$ ipython --no-banner

In [1]: import numpy as np

In [2]: np.set_printoptions(precision=1, suppress=True, linewidth=100, floatmode="fixed")

In [3]: m1 = np.load("arr.npy")

In [4]: m1
Out[4]: 
array([[-2.0,  4.0,  0.0],
       [ 4.0,  1.0,  4.0],
       [ 0.0,  4.0,  1.0]])

In [5]: (m1 + m1.T) / 2
Out[5]: 
array([[-2.0,  4.0,  0.0],
       [ 4.0,  1.0,  4.0],
       [ 0.0,  4.0,  1.0]])

In [6]: np.sort(np.abs(np.linalg.eigvals(m1)))
Out[6]: array([0.4, 5.7, 6.1])

In [7]: np.linalg.matrix_power(m1, 4)
Out[7]: 
array([[ 672.0,  -84.0,  560.0],
       [ -84.0, 1169.0,  336.0],
       [ 560.0,  336.0,  609.0]])

In [8]: np.round(np.abs(np.linalg.eigvals(m1)).max(), 1)
Out[8]: np.float64(6.1)

In [9]: round(float(np.linalg.det(m1)), 1)
Out[9]: 14.0

In [10]: (m1 - m1.T) / 2
Out[10]: 
array([[0.0, 0.0, 0.0],
       [0.0, 0.0, 0.0],
       [0.0, 0.0, 0.0]])

In [11]: r0 = np.array([4, 1, 4])

In [12]: rng = np.random.default_rng(57)

In [13]: mat = np.outer(rng.normal(size=24), r0) + 0.3 * rng.normal(size=(24, 3))

In [14]: mat.round(1) + 0
Out[14]: 
array([[ 1.3,  0.5,  1.5],
       [ 1.7, -0.1,  1.8],
       [ 6.5,  1.7,  6.4],
       [ 5.9,  1.8,  5.3],
       [ 0.0,  0.5,  0.5],
       [ 1.6,  0.1,  1.6],
       [-5.0, -1.1, -5.0],
       [-1.7, -0.6, -1.5],
       [ 1.4,  0.4,  1.0],
       [ 3.1,  0.5,  3.0],
       [-3.2, -0.8, -2.8],
       [-3.3, -0.9, -3.5],
       [ 2.2,  0.4,  2.4],
       [ 2.3,  0.5,  2.5],
       [-4.8, -1.1, -4.5],
       [ 1.2,  0.5,  1.7],
       [ 4.9,  1.3,  5.3],
       [-0.2,  0.1, -0.3],
       [ 3.3,  0.6,  3.8],
       [ 4.2,  0.9,  4.3],
       [-3.2, -1.0, -2.6],
       [-1.6, -0.4, -1.2],
       [-5.3, -1.4, -5.8],
       [-5.0, -1.2, -4.4]])

In [15]: Ac = mat - mat.mean(axis=0)

In [16]: left, sigma, VT = np.linalg.svd(Ac, full_matrices=False)

In [17]: np.round(Ac.mean(axis=0), 1) + 0
Out[17]: array([0.0, 0.0, 0.0])

In [18]: np.searchsorted(np.cumsum(sigma ** 2) / (sigma ** 2).sum(), 0.9) + 1
Out[18]: np.int64(1)

In [19]: VT[0] * np.sign(VT[0, np.abs(VT[0]).argmax()])
Out[19]: array([0.7, 0.2, 0.7])

In [20]: Ac = (mat - mat.mean(axis=0)) / mat.std(axis=0)

In [21]: np.argwhere(np.abs(Ac) > 2)
Out[21]: array([], shape=(0, 2), dtype=int64)

In [22]: Ac.std(axis=0)
Out[22]: array([1.0, 1.0, 1.0])

In [23]: c = np.linalg.lstsq(np.delete(Ac, 0, axis=1), Ac[:, 0])[0]

In [24]: np.round(1 - np.var(Ac[:, 0] - np.delete(Ac, 0, axis=1) @ c), 1)
Out[24]: np.float64(1.0)

In [25]: idx = mat[:, 1] > np.median(mat[:, 1])

In [26]: r0 = mat[idx].mean(axis=0) - mat[~idx].mean(axis=0)

In [27]: r0
Out[27]: array([5.5, 1.5, 5.5])

In [28]: np.argsort(-np.abs(r0).round(6), kind="stable")
Out[28]: array([0, 2, 1])

In [29]: round(np.log10(np.linalg.cond(mat)))
Out[29]: 1

In [30]: [round(float(x), 1) for x in np.linalg.svd(mat, compute_uv=False)[:3]]
Out[30]: [24.6, 1.3, 1.0]

In [31]: np.linalg.matrix_rank(mat, rtol=0.1)
Out[31]: np.int64(1)

In [32]: data = np.loadtxt("case18.csv", delimiter=",")

In [33]: data
Out[33]: 
array([[ 3.0,  0.0,  0.0,  0.0],
       [ 0.0, -3.0,  0.0,  0.0],
       [ 0.0,  0.0, -2.0,  0.0],
       [ 0.0,  0.0,  0.0, -1.0]])

In [34]: q, V = np.linalg.qr(data[:, :1])[0], np.linalg.qr(data[:, 1:])[0]

In [35]: sigma = np.linalg.svd(q.T @ V, compute_uv=False)

In [36]: (sigma > 0.9).sum()
Out[36]: np.int64(0)

In [37]: np.round(np.linalg.det(2 * data), 1), np.round(np.linalg.det(data), 1)
Out[37]: (np.float64(-288.0), np.float64(-18.0))

In [38]: np.einsum("ij,ji->", data, data)
Out[38]: np.float64(23.0)

In [39]: round(np.linalg.det(data.T), 1)
Out[39]: np.float64(-18.0)

In [40]: round(np.linalg.eigvals(data).sum().real, 1)
Out[40]: np.float64(-3.0)

In [41]: np.einsum("ii->", data)
Out[41]: np.float64(-3.0)

In [42]: evals, V = np.linalg.eig(data)

In [43]: evals
Out[43]: array([ 3.0, -3.0, -2.0, -1.0])

In [44]: np.sort(np.linalg.eigvals(np.linalg.inv(data)))
Out[44]: array([-1.0, -0.5, -0.3,  0.3])

In [45]: np.prod(evals)
Out[45]: np.float64(-18.0)

In [46]: other = data + rng.integers(-2, 3, (4, 3)) @ rng.integers(-2, 3, (3, 4))

In [47]: other
Out[47]: 
array([[-2.0, -3.0, -1.0, -5.0],
       [-1.0,  0.0,  1.0, -1.0],
       [-1.0,  4.0, -2.0, -2.0],
       [-7.0,  0.0,  4.0, -5.0]])

In [48]: np.round(np.linalg.svd(other - data, compute_uv=False), 1) + 0
Out[48]: array([11.2,  6.0,  3.5,  0.0])

In [49]: np.abs(other - data).sum(axis=1)
Out[49]: array([14.0,  6.0,  7.0, 15.0])

In [50]: K = np.load("run6.npy")

In [51]: K
Out[51]: 
array([[ 2,  1, -2],
       [ 0,  2,  0],
       [-1, -1,  2]])

In [52]: K @ K
Out[52]: 
array([[ 6,  6, -8],
       [ 0,  4,  0],
       [-4, -5,  6]])

In [53]: np.allclose(K @ K.T, K.T @ K)
Out[53]: False

In [54]: np.linalg.matrix_power(K, 3)
Out[54]: 
array([[ 20,  26, -28],
       [  0,   8,   0],
       [-14, -20,  20]])

In [55]: np.allclose(K, K.T)
Out[55]: False

In [56]: round(float(np.linalg.det(K)), 1)
Out[56]: 4.0

In [57]: (K - K.T) / 2
Out[57]: 
array([[ 0.0,  0.5, -0.5],
       [-0.5,  0.0,  0.5],
       [ 0.5, -0.5,  0.0]])

In [58]: np.sort(np.abs(np.linalg.eigvals(K)))
Out[58]: array([0.6, 2.0, 3.4])

In [59]: np.trace(K)
Out[59]: np.int64(6)

In [60]: other = K / np.linalg.norm(K, axis=1, keepdims=True)

In [61]: cov = other @ other.T

In [62]: cov[1]
Out[62]: array([ 0.3,  1.0, -0.4])

In [63]: np.argwhere(np.triu(np.abs(cov) > 0.95, 1))
Out[63]: array([[0, 2]])

In [64]: np.round(np.degrees(np.arccos(np.clip(cov[1, 0], -1, 1))), 1)
Out[64]: np.float64(70.5)

In [65]: cov
Out[65]: 
array([[ 1.0,  0.3, -1.0],
       [ 0.3,  1.0, -0.4],
       [-1.0, -0.4,  1.0]])

In [66]: idx = rng.permutation(3)

In [67]: other = K[:, idx] * rng.choice([-1, 1], 3)

In [68]: other
Out[68]: 
array([[-2, -2, -1],
       [ 0,  0, -2],
       [ 1,  2,  1]])

In [69]: left, _, VT = np.linalg.svd(K.T @ other)

In [70]: idx
Out[70]: array([0, 2, 1])

In [71]: np.round(np.linalg.lstsq(K, other)[0], 1) + 0
Out[71]: 
array([[-1.0,  0.0,  0.0],
       [ 0.0,  0.0, -1.0],
       [ 0.0,  1.0,  0.0]])

In [72]: arr = np.load("dump.npy")

In [73]: arr
Out[73]: 
array([[0.5, 0.0, 0.1, 0.4],
       [0.1, 0.1, 0.3, 0.4],
       [0.2, 0.4, 0.1, 0.2],
       [0.2, 0.2, 0.6, 0.1]])

In [74]: # a transition matrix

In [75]: r0, r1 = arr[2], arr[0]

In [76]: round(r0 @ r1, 1)
Out[76]: np.float64(0.2)

In [77]: round(float(r0 @ r0), 1)
Out[77]: 0.3

In [78]: p = (r0 @ r1) / (r0 @ r0) * r0

In [79]: np.round(np.linalg.norm(r0 + r1) ** 2 + np.linalg.norm(r0 - r1) ** 2, 1)
Out[79]: np.float64(1.4)

In [80]: r1 - p
Out[80]: array([ 0.3, -0.3,  0.1,  0.2])

In [81]: p
Out[81]: array([0.2, 0.3, 0.1, 0.2])

In [82]: round(float((r1 - p) @ r0), 1)
Out[82]: -0.0

In [83]: other = np.linalg.inv(K)

In [84]: K @ other
Out[84]: 
array([[1.0, 0.0, 0.0],
       [0.0, 1.0, 0.0],
       [0.0, 0.0, 1.0]])

In [85]: np.allclose(other, K.T)
Out[85]: False

In [86]: np.round(np.linalg.cond(K), 1)
Out[86]: np.float64(7.0)

In [87]: round(np.linalg.slogdet(K)[0], 1)
Out[87]: np.float64(1.0)

In [88]: np.round(np.linalg.norm(arr) ** 2 / np.linalg.norm(arr, 2) ** 2, 1)
Out[88]: np.float64(1.4)

In [89]: np.linalg.norm(arr, axis=0)
Out[89]: array([0.6, 0.5, 0.7, 0.6])

In [90]: round(float(arr[0] @ arr[2]), 1)
Out[90]: 0.2

In [91]: round(np.linalg.norm(arr[0], 1), 1), round(np.linalg.norm(arr[0], np.inf), 1)
Out[91]: (np.float64(1.0), np.float64(0.5))

In [92]: X, _ = np.linalg.qr(np.array([[0.7, 0.0, -0.7, -1.8],
    ...:     [-0.7, 0.3, -0.6, 1.7],
    ...:     [-1.9, -0.5, 1.8, -1.4],
    ...:     [-0.4, -1.6, -0.9, -0.4]]))

In [93]: X.round(1) + 0
Out[93]: 
array([[-0.3,  0.1,  0.1,  0.9],
       [ 0.3, -0.3,  0.9,  0.1],
       [ 0.9,  0.0, -0.4,  0.3],
       [ 0.2,  0.9,  0.3, -0.1]])

In [94]: # orthonormal columns

In [95]: q, V = np.linalg.qr(X[:, :2])[0], np.linalg.qr(X[:, 2:])[0]

In [96]: sigma = np.linalg.svd(q.T @ V, compute_uv=False)

In [97]: sigma.round(1) + 0
Out[97]: array([0.0, 0.0])

In [98]: np.degrees(np.arccos(sigma.clip(0, 1)))
Out[98]: array([90.0, 90.0])

In [99]: np.round(np.linalg.norm(q @ q.T - V @ V.T, 2), 1)
Out[99]: np.float64(1.0)

In [100]: (sigma > 0.9).sum()
Out[100]: np.int64(0)

In [101]: [round(float(x), 1) for x in np.linalg.svd(m1, compute_uv=False)[:3]]
Out[101]: [6.1, 5.7, 0.4]

In [102]: np.linalg.cond(m1) > 100
Out[102]: np.False_

In [103]: round(np.linalg.norm(m1, 2) / np.linalg.norm(m1), 1)
Out[103]: np.float64(0.7)

In [104]: A = np.load("test8.npy")

In [105]: A
Out[105]: 
array([[ -2.0,  -5.0,   2.0,   1.0],
       [ -3.0,  -4.0,   2.0,   1.0],
       [ -2.0,  -6.0,   1.0,   2.0],
       [ -5.0, -11.0,   2.0,   4.0]])

In [106]: np.linalg.lstsq(A[:-1].T, A[-1])[2]
Out[106]: np.int32(3)

In [107]: np.abs(np.diag(np.linalg.qr(A)[1])) > 1e-9
Out[107]: array([ True,  True,  True, False])

In [108]: np.unique(A.round(6), axis=0).shape
Out[108]: (4, 4)

In [109]: round(float(np.trace(np.linalg.pinv(A) @ A)), 1)
Out[109]: 3.0

In [110]: np.allclose(A[:-1].T @ np.linalg.lstsq(A[:-1].T, A[-1])[0], A[-1])
Out[110]: True

In [111]: left, sigma, VT = np.linalg.svd(A)

In [112]: V = VT[:(sigma > 1e-8).sum()]

In [113]: x0 = A[3] + 3 * A[1] + rng.integers(2) * np.eye(4)[2]

In [114]: x0
Out[114]: array([-14.0, -23.0,   8.0,   7.0])

In [115]: round(float(np.linalg.norm(x0 - V.T @ V @ x0)), 1)
Out[115]: 0.0

In [116]: np.allclose(V.T @ V @ x0, x0)
Out[116]: True

In [117]: np.linalg.cond(A) > 100
Out[117]: np.True_

In [118]: np.linalg.matrix_rank(A, rtol=0.1)
Out[118]: np.int64(2)

In [119]: np.argsort(-np.linalg.norm(A, axis=0).round(6), kind="stable")[:3]
Out[119]: array([1, 0, 3])

In [120]: left, sigma, VT = np.linalg.svd(A)

In [121]: sigma.round(1) + 0
Out[121]: array([16.4,  1.9,  1.0,  0.0])

In [122]: other = left[:, :3] @ np.diag(sigma[:3]) @ VT[:3]

In [123]: other
Out[123]: 
array([[ -2.0,  -5.0,   2.0,   1.0],
       [ -3.0,  -4.0,   2.0,   1.0],
       [ -2.0,  -6.0,   1.0,   2.0],
       [ -5.0, -11.0,   2.0,   4.0]])

In [124]: round(float(np.linalg.norm(A - other, 2)), 1), np.round(sigma[3], 1)
Out[124]: (0.0, np.float64(0.0))

In [125]: np.linalg.matrix_rank(A, rtol=0.05)
Out[125]: np.int64(3)

In [126]: round(np.linalg.norm(A - other) / np.linalg.norm(A), 1)
Out[126]: np.float64(0.0)

In [127]: np.linalg.matrix_rank(other)
Out[127]: np.int64(3)
